>>> import numpy as np
>>> from numpy import linalg as LA
>>> np.set_printoptions(precision=1, suppress=True, linewidth=160, legacy="1.25")
>>> def rd(a):
...     return np.round(a, 1) + 0
... 
>>> feats = np.array([[1, 2, 1], [0, 1, 0], [2, 0, 2], [2, 3, 0], [3, 3, 3]])
>>> feats
array([[1, 2, 1],
       [0, 1, 0],
       [2, 0, 2],
       [2, 3, 0],
       [3, 3, 3]])
>>> def softmax(z):
...     e = np.exp(z - z.max(axis=-1, keepdims=True))
...     return e / e.sum(axis=-1, keepdims=True)
... 
>>> rd(softmax(feats[0]))
array([0.2, 0.6, 0.2])
>>> print(rd(softmax(10 * feats[0])))
[0. 1. 0.]
>>> S = feats @ feats.T / np.sqrt(3)
>>> rd(softmax(S))
array([[0. , 0. , 0. , 0.1, 0.9],
       [0.2, 0.1, 0.1, 0.3, 0.3],
       [0. , 0. , 0.1, 0. , 0.9],
       [0. , 0. , 0. , 0.2, 0.7],
       [0. , 0. , 0. , 0. , 1. ]])
>>> out = np.array([[2, 2], [1, 1]])
>>> basis = np.array([[0, 2, 1], [1, 1, 2], [2, 1, 1]])
>>> M = np.kron(out, basis)
>>> M
array([[0, 4, 2, 0, 4, 2],
       [2, 2, 4, 2, 2, 4],
       [4, 2, 2, 4, 2, 2],
       [0, 2, 1, 0, 2, 1],
       [1, 1, 2, 1, 1, 2],
       [2, 1, 1, 2, 1, 1]])
>>> # null space of dimension 3
>>> left, sigma, vt = LA.svd(M)
>>> rd(sigma)
array([11.7,  5. ,  2.7,  0. ,  0. ,  0. ])
>>> out = left[:, :3] @ np.diag(sigma[:3]) @ vt[:3]
>>> rd(np.abs(M - out).max())
0.0
>>> rd(out)
array([[0., 4., 2., 0., 4., 2.],
       [2., 2., 4., 2., 2., 4.],
       [4., 2., 2., 4., 2., 2.],
       [0., 2., 1., 0., 2., 1.],
       [1., 1., 2., 1., 1., 2.],
       [2., 1., 1., 2., 1., 1.]])
>>> E = np.load("out2.npy")
>>> E
array([[  0.9,  -1.4,  -0.4],
       [ -1. ,  -0.3,  -0.5],
       [  0.9,   0.9,   1. ],
       [  0.7,   0. ,   0.2],
       [ -1.2,   1.2,   0.3],
       [ -0.1,  -1.5,   0.4],
       [  2.4,  -0.9,   0.8],
       [  0.8,   0.5,   0.7],
       [-23. ,  -5. , -16. ],
       [ -1. ,   0.7,  -0.8]])
>>> # row 8 is much longer than the rest
>>> cov = np.cov(E, rowvar=False)
>>> rd(E.std(axis=0))
array([7.1, 1.7, 4.9])
>>> rd(np.corrcoef(E[:, 0], E[:, 1])[0, 1])
0.8
>>> rd(np.median(E, axis=0))
array([ 0.3, -0.2,  0.2])
>>> np.argsort(-E.std(axis=0).round(6), kind="stable")
array([0, 2, 1])
>>> np.argwhere(np.triu(np.abs(np.corrcoef(E.T)) > 0.8, 1))
array([[0, 1],
       [0, 2],
       [1, 2]])
>>> print(rd(np.corrcoef(E.T)))
[[1.  0.8 1. ]
 [0.8 1.  0.9]
 [1.  0.9 1. ]]
